% ipython --no-banner

In [1]: import numpy as np

In [2]: from numpy import linalg as LA

In [3]: np.set_printoptions(suppress=True, linewidth=140)

In [4]: F = np.load("test17.npy")

In [5]: F
Out[5]: 
array([[-3, -2,  0,  3,  4, -5, -2, -5,  5, -5,  4],
       [ 3,  1,  5,  5,  0, -5, -2, -1,  3, -2, -5],
       [ 4, -3, -3,  0, -2,  3,  3,  4,  5,  2, -2],
       [ 4, -5, -4,  1,  0, -2, -4, -1, -2, -5,  0],
       [-4,  2,  4,  1, -3, -4,  1, -1,  4,  2, -2],
       [-4, -2, -5,  1,  0,  3, -3, -1, -3,  1,  2],
       [-5, -3,  0,  0, -1, -1,  0, -1, -1, -3,  1],
       [ 4, -5,  5,  4,  3,  0,  0,  0, -5,  5, -5],
       [ 5,  5, -4, -2, -4,  5, -4, -1, -5,  1,  1],
       [ 1,  0, -3, -2, -5, -1,  5,  2,  3, -2,  5],
       [ 3,  2, -2, -3,  2,  4, -2,  3,  2, -3, -3]])

In [6]: vec = np.array([2, -4, 7, -7, 1, 1, 0, -2, 1, 5, -5])

In [7]: target = F @ vec

In [8]: print(target)
[-50  17  17 -34  24 -45 -19  83 -26 -47   7]

In [9]: np.round(LA.solve(F, target + F[:, 2]), 3) + 0
Out[9]: array([ 2., -4.,  8., -7.,  1.,  1.,  0., -2.,  1.,  5., -5.])

In [10]: np.round(LA.solve(F.T, F[9]), 3) + 0
Out[10]: array([0., 0., 0., 0., 0., 0., 0., 0., 0., 1., 0.])

In [11]: print(np.round(LA.solve(F, 5 * target), 3) + 0)
[ 10. -20.  35. -35.   5.   5.   0. -10.   5.  25. -25.]

In [12]: M = np.load("case18.npy")

In [13]: M
Out[13]: 
array([[0, 0, 0, 0, 0, 1, 0, 0, 0, 0, 0, 0],
       [0, 0, 0, 0, 0, 0, 0, 0, 0, 0, 0, 0],
       [0, 0, 0, 1, 0, 0, 0, 0, 1, 0, 0, 0],
       [0, 0, 1, 0, 0, 1, 0, 0, 0, 1, 1, 0],
       [0, 0, 0, 0, 0, 0, 0, 1, 1, 0, 1, 0],
       [1, 0, 0, 1, 0, 0, 0, 0, 0, 1, 0, 0],
       [0, 0, 0, 0, 0, 0, 0, 0, 0, 0, 0, 0],
       [0, 0, 0, 0, 1, 0, 0, 0, 0, 0, 0, 1],
       [0, 0, 1, 0, 1, 0, 0, 0, 0, 0, 0, 0],
       [0, 0, 0, 1, 0, 1, 0, 0, 0, 0, 0, 0],
       [0, 0, 0, 1, 1, 0, 0, 0, 0, 0, 0, 0],
       [0, 0, 0, 0, 0, 0, 0, 1, 0, 0, 0, 0]])

In [14]: U, sv, vt = LA.svd(M)

In [15]: sv.round(3) + 0
Out[15]: array([2.57 , 2.023, 1.888, 1.826, 1.388, 1.061, 0.923, 0.556, 0.397, 0.186, 0.   , 0.   ])

In [16]: B = U[:, :10] @ np.diag(sv[:10]) @ vt[:10]

In [17]: round(float(LA.norm(M - B) / LA.norm(M)), 3)
Out[17]: 0.0

In [18]: round(np.abs(M - B).max(), 3)
Out[18]: np.float64(0.0)

In [19]: B.round(3) + 0
Out[19]: 
array([[0., 0., 0., 0., 0., 1., 0., 0., 0., 0., 0., 0.],
       [0., 0., 0., 0., 0., 0., 0., 0., 0., 0., 0., 0.],
       [0., 0., 0., 1., 0., 0., 0., 0., 1., 0., 0., 0.],
       [0., 0., 1., 0., 0., 1., 0., 0., 0., 1., 1., 0.],
       [0., 0., 0., 0., 0., 0., 0., 1., 1., 0., 1., 0.],
       [1., 0., 0., 1., 0., 0., 0., 0., 0., 1., 0., 0.],
       [0., 0., 0., 0., 0., 0., 0., 0., 0., 0., 0., 0.],
       [0., 0., 0., 0., 1., 0., 0., 0., 0., 0., 0., 1.],
       [0., 0., 1., 0., 1., 0., 0., 0., 0., 0., 0., 0.],
       [0., 0., 0., 1., 0., 1., 0., 0., 0., 0., 0., 0.],
       [0., 0., 0., 1., 1., 0., 0., 0., 0., 0., 0., 0.],
       [0., 0., 0., 0., 0., 0., 0., 1., 0., 0., 0., 0.]])

In [20]: print(LA.matrix_rank(M, rtol=0.05))
10

In [21]: A = np.loadtxt("mat.csv", delimiter=",")

In [22]: A
Out[22]: 
array([[ -2.57 ,   1.431, -17.391,  -3.709, -12.734, -10.529,  -2.57 , -12.734, -13.391, -19.553,   3.227],
       [ -2.409,   1.362, -16.622,  -3.457, -12.129, -10.127,  -2.409, -12.129, -12.851, -18.799,   3.131],
       [ -2.327,   1.326, -16.225,  -3.329, -11.818,  -9.92 ,  -2.327, -11.818, -12.572, -18.41 ,   3.081],
       [ -1.063,   0.717,  -9.789,  -1.409,  -6.872,  -6.576,  -1.063,  -6.872,  -8.009, -12.038,   2.2  ],
       [ -0.975,   0.668,  -9.305,  -1.281,  -6.509,  -6.325,  -0.975,  -6.509,  -7.661, -11.553,   2.127],
       [ -0.568,   0.429,  -6.96 ,  -0.706,  -4.779,  -5.107,  -0.568,  -4.779,  -5.964,  -9.179,   1.753],
       [ -0.171,   0.151,  -4.362,  -0.191,  -2.928,  -3.74 ,  -0.171,  -2.928,  -4.041,  -6.477,   1.283],
       [ -0.141,   0.127,  -4.147,  -0.156,  -2.779,  -3.625,  -0.141,  -2.779,  -3.879,  -6.249,   1.241],
       [ -0.102,   0.094,  -3.844,  -0.11 ,  -2.571,  -3.462,  -0.102,  -2.571,  -3.649,  -5.922,   1.18 ],
       [  0.092,  -0.104,  -2.055,   0.08 ,  -1.383,  -2.461,   0.092,  -1.383,  -2.252,  -3.923,   0.777],
       [  0.142,  -0.192,  -1.219,   0.092,  -0.863,  -1.938,   0.142,  -0.863,  -1.553,  -2.892,   0.549],
       [  0.148,  -0.223,  -0.882,   0.074,  -0.663,  -1.699,   0.148,  -0.663,  -1.253,  -2.435,   0.442],
       [  0.138,  -0.247,  -0.524,   0.029,  -0.458,  -1.402,   0.138,  -0.458,  -0.909,  -1.889,   0.313],
       [  0.123,  -0.25 ,  -0.36 ,  -0.003,  -0.367,  -1.233,   0.123,  -0.367,  -0.733,  -1.597,   0.243],
       [  0.102,  -0.244,  -0.223,  -0.039,  -0.29 ,  -1.057,   0.102,  -0.29 ,  -0.569,  -1.308,   0.177],
       [  0.099,  -0.242,  -0.207,  -0.044,  -0.281,  -1.032,   0.099,  -0.281,  -0.548,  -1.269,   0.168],
       [  0.055,  -0.2  ,  -0.063,  -0.09 ,  -0.186,  -0.717,   0.055,  -0.186,  -0.317,  -0.814,   0.076],
       [  0.043,  -0.181,  -0.04 ,  -0.095,  -0.164,  -0.625,   0.043,  -0.164,  -0.263,  -0.694,   0.056],
       [  0.038,  -0.173,  -0.033,  -0.096,  -0.156,  -0.589,   0.038,  -0.156,  -0.244,  -0.649,   0.049],
       [  0.038,  -0.172,  -0.032,  -0.096,  -0.155,  -0.584,   0.038,  -0.155,  -0.241,  -0.643,   0.048],
       [  0.03 ,  -0.156,  -0.022,  -0.096,  -0.14 ,  -0.52 ,   0.03 ,  -0.14 ,  -0.208,  -0.565,   0.037],
       [  0.028,  -0.151,  -0.019,  -0.095,  -0.136,  -0.502,   0.028,  -0.136,  -0.199,  -0.543,   0.035],
       [  0.017,  -0.121,  -0.008,  -0.087,  -0.11 ,  -0.39 ,   0.017,  -0.11 ,  -0.147,  -0.412,   0.02 ],
       [  0.014,  -0.111,  -0.006,  -0.083,  -0.101,  -0.355,   0.014,  -0.101,  -0.132,  -0.373,   0.016],
       [  0.003,   0.06 ,   0.001,   0.067,   0.064,   0.178,   0.003,   0.064,   0.058,   0.175,   0.003],
       [  0.042,   0.222,   0.02 ,   0.305,   0.277,   0.644,   0.042,   0.277,   0.2  ,   0.616,   0.035],
       [  0.051,   0.248,   0.026,   0.35 ,   0.316,   0.719,   0.051,   0.316,   0.223,   0.685,   0.042],
       [  0.122,   0.4  ,   0.086,   0.644,   0.579,   1.162,   0.122,   0.579,   0.363,   1.097,   0.094],
       [  0.187,   0.505,   0.151,   0.879,   0.793,   1.481,   0.187,   0.793,   0.47 ,   1.395,   0.136],
       [  0.316,   0.681,   0.301,   1.313,   1.198,   2.027,   0.316,   1.198,   0.666,   1.911,   0.216],
       [  0.378,   0.754,   0.379,   1.511,   1.385,   2.263,   0.378,   1.385,   0.755,   2.137,   0.252],
       [  0.448,   0.83 ,   0.47 ,   1.725,   1.591,   2.513,   0.448,   1.591,   0.853,   2.379,   0.291],
       [  0.507,   0.891,   0.551,   1.905,   1.765,   2.718,   0.507,   1.765,   0.936,   2.579,   0.323],
       [  2.446,   2.258,   3.817,   7.15 ,   7.249,   8.143,   2.446,   7.249,   3.628,   8.242,   1.174],
       [  3.035,   2.572,   4.929,   8.643,   8.894,   9.611,   3.035,   8.894,   4.466,   9.862,   1.392],
       [  3.647,   2.876,   6.116,  10.169,  10.6  ,  11.097,   3.647,  10.6  ,   5.345,  11.528,   1.608],
       [  4.734,   3.373,   8.294,  12.842,  13.637,  13.679,   4.734,  13.637,   6.933,  14.474,   1.97 ],
       [  5.721,   3.789,  10.325,  15.232,  16.394,  15.972,   5.721,  16.394,   8.393,  17.134,   2.28 ],
       [  6.143,   3.959,  11.207,  16.245,  17.573,  16.941,   6.143,  17.573,   9.023,  18.269,   2.408],
       [  6.906,   4.256,  12.819,  18.068,  19.708,  18.68 ,   6.906,  19.708,  10.168,  20.32 ,   2.633],
       [  7.193,   4.364,  13.43 ,  18.75 ,  20.51 ,  19.33 ,   7.193,  20.51 ,  10.601,  21.09 ,   2.716],
       [  8.857,   4.965,  17.026,  22.679,  25.173,  23.065,   8.857,  25.173,  13.134,  25.559,   3.182],
       [  9.187,   5.08 ,  17.749,  23.455,  26.1  ,  23.801,   9.187,  26.1  ,  13.641,  26.446,   3.271],
       [  9.294,   5.116,  17.982,  23.703,  26.398,  24.037,   9.294,  26.398,  13.804,  26.731,   3.3  ],
       [  9.41 ,   5.156,  18.236,  23.975,  26.723,  24.294,   9.41 ,  26.723,  13.983,  27.042,   3.331],
       [ 10.9  ,   5.651,  21.537,  27.451,  30.909,  27.588,  10.9  ,  30.909,  16.287,  31.046,   3.721],
       [ 11.423,   5.818,  22.704,  28.663,  32.376,  28.735,  11.423,  32.376,  17.099,  32.448,   3.855],
       [ 11.424,   5.818,  22.706,  28.666,  32.38 ,  28.738,  11.424,  32.38 ,  17.101,  32.452,   3.855]])

In [23]: # null space of dimension 2

In [24]: U, sv, vt = LA.svd(A)

In [25]: sv.round(3) + 0
Out[25]: array([218.435,  32.24 ,   7.474,   0.003,   0.003,   0.002,   0.002,   0.002,   0.001,   0.   ,   0.   ])

In [26]: B = U[:, :3] @ np.diag(sv[:3]) @ vt[:3]

In [27]: print(LA.matrix_rank(B))
3

In [28]: print(round(np.abs(A - B).max(), 3))
0.001

In [29]: rk = LA.matrix_rank(A)

In [30]: rk
Out[30]: np.int64(9)

In [31]: N = LA.svd(A)[2][rk:].T

In [32]: [int(LA.matrix_rank(A[:, :j + 1])) for j in range(11)]
Out[32]: [1, 2, 3, 4, 5, 6, 6, 6, 7, 8, 9]

In [33]: [int(LA.matrix_rank(A[:i])) for i in range(1, len(A) + 1)]
Out[33]: 
[1,
 2,
 3,
 4,
 5,
 6,
 7,
 8,
 9,
 9,
 9,
 9,
 9,
 9,
 9,
 9,
 9,
 9,
 9,
 9,
 9,
 9,
 9,
 9,
 9,
 9,
 9,
 9,
 9,
 9,
 9,
 9,
 9,
 9,
 9,
 9,
 9,
 9,
 9,
 9,
 9,
 9,
 9,
 9,
 9,
 9,
 9,
 9]

In [34]: np.allclose(A @ N, 0)
Out[34]: True

In [35]: dist = LA.norm(A[:, None] - A[None], axis=-1)

In [36]: print(np.unravel_index(dist.round(6).argmax(), dist.shape))
(np.int64(0), np.int64(47))

In [37]: np.flatnonzero(dist[19] < dist.mean() / 2)
Out[37]: array([ 5,  6,  7,  8,  9, 10, 11, 12, 13, 14, 15, 16, 17, 18, 19, 20, 21, 22, 23, 24, 25, 26, 27, 28, 29, 30, 31, 32])

In [38]: print(dist.mean(axis=1).argmax())
47

In [39]: dist.shape
Out[39]: (48, 48)

In [40]: (dist + 1e9 * np.eye(48)).round(6).argmin(axis=1)
Out[40]: 
array([ 1,  2,  1,  4,  3,  4,  7,  6,  7, 10, 11, 10, 13, 14, 15, 14, 17, 18, 19, 18, 21, 20, 23, 22, 25, 26, 25, 28, 27, 30, 29, 32, 31,
       34, 33, 34, 37, 38, 37, 40, 39, 42, 43, 42, 43, 46, 47, 46])

In [41]: Xc = A - A.mean(axis=0)

In [42]: U, sv, vt = LA.svd(Xc, full_matrices=False)

In [43]: (np.sign(U[:, 0]) == np.sign(U[0, 0])).astype(int)
Out[43]: 
array([1, 1, 1, 1, 1, 1, 1, 1, 1, 1, 1, 1, 1, 1, 1, 1, 1, 1, 1, 1, 1, 1, 1, 1, 1, 1, 1, 1, 1, 1, 1, 1, 1, 0, 0, 0, 0, 0, 0, 0, 0, 0, 0, 0,
       0, 0, 0, 0])

In [44]: np.abs(U[:, 0]).argmax()
Out[44]: np.int64(47)
